>>> import numpy as np
>>> np.set_printoptions(precision=3, suppress=True, linewidth=160)
>>> def rd(a):
...     return np.round(a, 3) + 0
... 
>>> mat = np.loadtxt("layer1.csv", delimiter=",")
>>> mat
array([[ 0., -2.,  0.],
       [ 0.,  0.,  0.],
       [ 0.,  0., -1.],
       [ 0.,  0.,  0.]])
>>> # row 3 repeats row 1
>>> print(rd(np.linalg.norm(mat, axis=0)))
[0. 2. 1.]
>>> rd(np.linalg.svd(mat, compute_uv=False))
array([2., 1., 0.])
>>> [round(float(x), 3) for x in np.linalg.svd(mat, compute_uv=False)[:3]]
[2.0, 1.0, 0.0]
>>> rd(np.linalg.norm(mat, 2) / np.linalg.norm(mat))
np.float64(0.894)
>>> X = np.loadtxt("arr.csv", delimiter=",")
>>> print(X)
[[0.3 2.  1.  0.  0.  2. ]
 [2.  0.3 1.  0.  2.  0. ]
 [3.  1.  2.3 2.  2.  1. ]
 [1.  3.  3.  3.3 0.  3. ]
 [3.  1.  2.  1.  0.3 2. ]
 [0.  2.  1.  0.  0.  2.3]]
>>> left, s, Vt = np.linalg.svd(X, full_matrices=False)
>>> rd(left.T @ left)
array([[1., 0., 0., 0., 0., 0.],
       [0., 1., 0., 0., 0., 0.],
       [0., 0., 1., 0., 0., 0.],
       [0., 0., 0., 1., 0., 0.],
       [0., 0., 0., 0., 1., 0.],
       [0., 0., 0., 0., 0., 1.]])
>>> rd(left.T @ X @ Vt.T)
array([[9.225, 0.   , 0.   , 0.   , 0.   , 0.   ],
       [0.   , 4.286, 0.   , 0.   , 0.   , 0.   ],
       [0.   , 0.   , 2.243, 0.   , 0.   , 0.   ],
       [0.   , 0.   , 0.   , 1.476, 0.   , 0.   ],
       [0.   , 0.   , 0.   , 0.   , 0.204, 0.   ],
       [0.   , 0.   , 0.   , 0.   , 0.   , 0.097]])
>>> np.abs(left[:, 0]).round(6).argmax()
np.int64(3)
>>> rd(np.abs(np.linalg.eigvals(X)).max())
np.float64(7.837)
>>> print(rd(np.trace(X)))
8.8
>>> (X - X.T) / 2
array([[ 0. ,  0. , -1. , -0.5, -1.5,  1. ],
       [ 0. ,  0. ,  0. , -1.5,  0.5, -1. ],
       [ 1. ,  0. ,  0. , -0.5,  0. ,  0. ],
       [ 0.5,  1.5,  0.5,  0. , -0.5,  1.5],
       [ 1.5, -0.5,  0. ,  0.5,  0. ,  1. ],
       [-1. ,  1. ,  0. , -1.5, -1. ,  0. ]])
>>> rd(np.linalg.det(X))
np.float64(-2.576)
>>> rd(np.sort(np.abs(np.linalg.eigvals(X))))
array([0.147, 0.3  , 1.756, 1.756, 2.41 , 7.837])
>>> Y = np.linalg.inv(X)
>>> rd(np.linalg.cond(X))
np.float64(95.447)
>>> (np.abs(Y) > 1e-9).astype(int)
array([[1, 1, 1, 1, 1, 1],
       [1, 1, 1, 1, 1, 1],
       [1, 1, 1, 1, 1, 1],
       [1, 1, 1, 1, 1, 1],
       [1, 1, 1, 1, 1, 1],
       [1, 1, 1, 1, 1, 1]])
>>> np.allclose(Y, X.T)
False
>>> print(rd(np.linalg.inv(Y)))
[[0.3 2.  1.  0.  0.  2. ]
 [2.  0.3 1.  0.  2.  0. ]
 [3.  1.  2.3 2.  2.  1. ]
 [1.  3.  3.  3.3 0.  3. ]
 [3.  1.  2.  1.  0.3 2. ]
 [0.  2.  1.  0.  0.  2.3]]
>>> f = np.array([-1, 1, 1])
>>> rd(np.correlate(X[2], X[3], "full"))
array([ 9.  ,  3.  , 16.8 , 18.3 , 25.59, 22.5 , 20.5 , 17.6 , 11.  ,  5.  ,  1.  ])
>>> rd(np.array([np.convolve(row, f, "same") for row in X]))
array([[-1.7,  1.3,  3. ,  1. , -2. ,  2. ],
       [ 1.7,  1.3,  1.3, -1. ,  2. ,  2. ],
       [ 2. ,  1.7,  1.3,  2.3,  3. ,  3. ],
       [-2. ,  1. ,  2.7,  6.3,  0.3,  3. ],
       [ 2. ,  2. ,  2. ,  2.7, -0.7,  2.3],
       [-2. ,  1. ,  3. ,  1. , -2.3,  2.3]])
>>> Q, vecs = np.linalg.qr(X[:, :1])[0], np.linalg.qr(X[:, 1:])[0]
>>> s = np.linalg.svd(Q.T @ vecs, compute_uv=False)
>>> rd(np.linalg.norm(Q @ Q.T - vecs @ vecs.T, 2))
np.float64(1.0)
>>> F = np.load("data.npy")
>>> print(F)
[[  0   0   0   0   0]
 [  0   0   0   0   0]
 [ -1  -1   2   2  -2]
 [ -3  -3   6   6  -6]
 [  5   5 -10 -10  10]
 [ -2  -2   4   4  -4]
 [  4   4  -8  -8   8]
 [  5   5 -10 -10  10]]
>>> # null space of dimension 4
>>> rd(F @ np.linalg.pinv(F) @ F)
array([[  0.,   0.,   0.,   0.,   0.],
       [  0.,   0.,   0.,   0.,   0.],
       [ -1.,  -1.,   2.,   2.,  -2.],
       [ -3.,  -3.,   6.,   6.,  -6.],
       [  5.,   5., -10., -10.,  10.],
       [ -2.,  -2.,   4.,   4.,  -4.],
       [  4.,   4.,  -8.,  -8.,   8.],
       [  5.,   5., -10., -10.,  10.]])
>>> rd(np.trace(np.linalg.pinv(F) @ F))
np.float64(1.0)
>>> M = np.loadtxt("dump.csv", delimiter=",")
>>> M
array([[-3.033, -0.964,  0.957,  3.017,  2.008],
       [-2.977, -1.001,  1.02 ,  2.988,  2.009],
       [-3.031, -1.004,  1.049,  2.968,  2.007],
       [-3.007, -0.987,  1.019,  2.987,  1.998],
       [-2.996, -0.984,  1.006,  2.966,  2.004],
       [-2.964, -1.028,  0.969,  2.974,  1.999],
       [-3.   , -0.985,  1.006,  3.015,  2.001],
       [-3.015, -0.979,  1.013,  2.981,  2.021],
       [-2.998, -1.027,  0.985,  3.002,  1.984],
       [-3.02 , -0.983,  0.971,  3.001,  2.01 ],
       [-3.02 , -1.007,  1.016,  2.981,  1.996],
       [-2.042,  1.987, -2.992,  0.978,  1.015],
       [-1.985,  2.027, -3.033,  1.008,  0.991],
       [-1.986,  1.988, -2.983,  1.026,  1.002],
       [-2.013,  2.019, -3.053,  0.998,  0.973],
       [-2.014,  1.969, -3.009,  0.987,  0.994],
       [-1.977,  1.991, -3.   ,  1.014,  1.014],
       [-2.003,  2.063, -3.01 ,  1.005,  1.008],
       [-1.996,  1.997, -2.993,  0.965,  1.011],
       [-2.028,  1.992, -2.991,  1.023,  1.013],
       [-1.975,  1.976, -2.981,  0.995,  0.958],
       [-2.006,  2.015, -2.999,  0.982,  1.024],
       [ 1.005,  2.036, -1.04 , -1.013, -0.978],
       [ 1.009,  1.997, -1.012, -1.01 , -0.964],
       [ 1.007,  1.97 , -1.032, -1.007, -1.001],
       [ 1.019,  1.992, -1.005, -0.999, -0.991],
       [ 1.007,  2.02 , -1.022, -0.998, -0.98 ],
       [ 1.003,  2.011, -1.025, -1.002, -0.985],
       [ 0.994,  1.985, -1.035, -0.973, -1.026],
       [ 0.962,  2.019, -0.981, -1.001, -1.016],
       [ 0.953,  2.033, -0.99 , -0.976, -0.987],
       [ 1.004,  1.983, -1.031, -0.984, -1.022],
       [ 1.01 ,  1.981, -0.984, -1.02 , -1.031]])
>>> print(rd(np.linalg.norm(M)))
23.696
>>> np.abs(M).max()
np.float64(3.053)
>>> np.count_nonzero(M)
np.int64(165)
>>> np.unravel_index(np.abs(M).argmax(), M.shape)
(np.int64(14), np.int64(2))
>>> print(rd(np.linalg.svd(M, compute_uv=False)))
[18.47  14.565  2.863  0.12   0.098]
>>> M.shape
(33, 5)
>>> vec = np.array([5, 1, 1, 4, 3])
>>> y = M @ vec
>>> rd(np.linalg.pinv(M) @ M)
array([[1., 0., 0., 0., 0.],
       [0., 1., 0., 0., 0.],
       [0., 0., 1., 0., 0.],
       [0., 0., 0., 1., 0.],
       [0., 0., 0., 0., 1.]])
>>> rd(np.linalg.solve(M.T @ M, M.T @ y))
array([5., 1., 1., 4., 3.])
>>> rng = np.random.default_rng(22374)
>>> y = y + 0.1 * rng.normal(size=33)
>>> rd(y)
array([ 2.948,  3.146,  2.771,  2.933,  2.849,  3.091,  3.257,  2.919,  2.966,  2.936,  2.782, -4.341, -3.995, -3.882, -4.236, -4.246, -3.971, -4.061, -4.097,
       -3.989, -4.188, -4.159, -1.093, -0.838, -1.317, -0.766, -0.871, -1.045, -0.988, -1.214, -0.909, -1.1  , -1.211])
>>> b, *_ = np.linalg.lstsq(M, y)
>>> print(rd(M.T @ (y - M @ b)))
[0. 0. 0. 0. 0.]
>>> rd(np.linalg.norm(y - M @ b))
np.float64(0.473)
>>> rd(b)
array([5.196, 0.96 , 0.937, 4.239, 2.959])
>>> [round(float(np.linalg.norm(np.linalg.solve(M.T @ M + lam * np.eye(5), M.T @ y))), 2) for lam in (0, 1, 10, 100)]
[7.45, 2.1, 1.38, 0.76]
>>> arr = np.loadtxt("mat.csv", delimiter=",")
>>> arr
array([[ -9.182,  -5.858,   4.133],
       [ -9.989,  -5.074,   4.748],
       [ -8.921,  -6.362,   3.357],
       [ -8.188,  -7.015,   3.877],
       [ -9.897,  -4.794,   2.469],
       [ -9.904,  -6.845,   2.386],
       [ -8.68 ,  -7.471,   3.229],
       [ -8.772,  -3.71 ,   1.251],
       [ -8.682,  -7.416,   3.47 ],
       [ -7.77 ,  -7.227,   3.797],
       [ -9.97 ,  -7.46 ,   2.989],
       [ -9.235,  -5.047,   3.124],
       [ -7.612,  -4.763,   5.975],
       [ -8.211,  -5.308,   3.672],
       [ -8.814,  -5.481,   3.67 ],
       [ -6.81 ,  -4.261,   2.682],
       [ -8.703,  -7.344,   3.399],
       [ -9.97 ,  -6.199,   3.754],
       [ -7.872,  -5.382,   2.449],
       [ -8.608,  -5.591,   2.553],
       [ -8.795,  -5.019,   3.945],
       [ -7.735,  -7.386,   2.613],
       [ -9.825,  -7.307,   2.519],
       [ -8.858,  -5.312,   3.589],
       [ -8.744,  -5.94 ,   0.578],
       [-10.854,  -4.406,   2.404],
       [ -9.025,  -4.643,   3.823],
       [ -9.661,  -4.249,   3.651],
       [ -9.225,  -6.092,   3.292],
       [ -8.477,  -6.382,   3.247],
       [ -8.41 ,  -8.396,   4.958]])
>>> D = np.linalg.norm(arr[:, None] - arr[None], axis=-1)
>>> np.unravel_index(D.round(6).argmax(), D.shape)
(np.int64(7), np.int64(30))
>>> print(D[15].round(6).argsort(kind="stable")[:4])
[15 18 13 19]
>>> (D + 1e9 * np.eye(31)).round(6).argmin(axis=1)
array([14,  0, 28,  9, 11, 22, 16,  4, 16,  3, 22, 23, 20, 14, 23, 18,  8, 28, 19, 18, 26,  6,  5, 14, 19,  4, 20, 26,  2,  2,  9])
>>> D.shape
(31, 31)
>>> np.flatnonzero(D[15] < D.mean() / 2)
array([15])
>>> print(rd(D[:5, :5]))
[[0.    1.282 0.961 1.547 2.101]
 [1.282 0.    2.176 2.787 2.298]
 [0.961 2.176 0.    1.111 2.049]
 [1.547 2.787 1.111 0.    3.136]
 [2.101 2.298 2.049 3.136 0.   ]]
>>> gram = np.cov(arr, rowvar=False)
>>> rd(arr.std(axis=0))
array([0.851, 1.193, 1.008])
>>> np.argsort(-arr.std(axis=0).round(6), kind="stable")
array([1, 2, 0])
>>> rd(np.linalg.eigvalsh(gram)[::-1])
array([1.53 , 1.036, 0.702])
>>> P = arr @ np.linalg.solve(arr.T @ arr, arr.T)
>>> print(rd(np.trace(P)))
3.0
>>> np.allclose(P @ P, P)
True
>>> Q, vecs = np.linalg.qr(arr[:, :1])[0], np.linalg.qr(arr[:, 1:])[0]
>>> s = np.linalg.svd(Q.T @ vecs, compute_uv=False)
>>> rd(np.linalg.norm(Q @ Q.T - vecs @ vecs.T, 2))
np.float64(1.0)
>>> rd(np.degrees(np.arccos(s.clip(0, 1))))
array([12.008])
>>> feats = np.load("block17.npy")
>>> print(feats)
[[  60.206  -40.282   61.16   -98.576  -19.845  -18.446  -60.911   99.341]
 [  60.639  -41.107   59.855 -100.885  -18.68   -19.875  -60.774  100.279]
 [  59.538  -39.811   60.338 -101.504  -21.049  -20.166  -58.165  100.348]
 [  61.772  -39.971   61.793 -100.051  -19.832  -20.971  -57.777   99.188]
 [  59.587  -40.801   60.092 -101.21   -19.547  -19.309  -60.143  100.947]
 [  61.04   -39.297   61.57  -102.003  -20.664  -20.937  -61.041  100.454]
 [  61.253  -39.248   59.08   -99.855  -20.178  -20.54   -57.845   99.438]
 [  59.257  -38.681   59.324 -100.256  -19.058  -21.007  -59.247  100.13 ]
 [  59.315  -39.431   60.795  -99.508  -19.598  -21.224  -58.782  100.992]
 [  60.206  -40.861   57.822  -99.735  -20.304  -19.468  -59.395   99.166]
 [  59.035  -40.848   59.111  -99.903  -19.076  -19.221  -61.1    100.855]
 [  61.36   -40.835   60.895  -99.824  -17.491  -19.814  -60.492   99.792]
 [  60.706  -39.861   60.02   -99.23   -21.604  -18.88   -60.087   99.776]
 [  59.891  -40.275   59.962  -99.59   -20.69   -20.637  -60.957  100.773]
 [  59.236  -40.047   58.528  -99.692  -21.155  -21.325  -61.402   99.884]
 [  58.063  -38.397   59.288  -97.893  -20.209  -20.236  -60.665   99.104]
 [  61.889  -38.518   60.083  -98.953  -20.014  -18.358  -58.908   99.822]
 [  60.848  -39.175   59.548 -100.94   -21.389  -23.628  -60.304   99.788]
 [  60.956  -42.094   59.824  -99.531  -19.447  -18.764  -61.359   99.177]
 [  60.247  -41.272   61.98   -97.889  -20.92   -20.202  -60.667  100.321]
 [  58.917  -38.975   59.75  -101.339  -19.563  -20.572  -59.601   98.153]]
>>> blk = np.stack([feats, 3 * feats, feats[::-1]])
>>> blk.shape
(3, 21, 8)
>>> rd(np.linalg.norm(blk, axis=(1, 2)))
array([ 835.022, 2505.065,  835.022])
>>> (blk @ feats.T).shape
(3, 21, 21)
>>> np.linalg.matrix_rank(blk)
array([8, 8, 8])
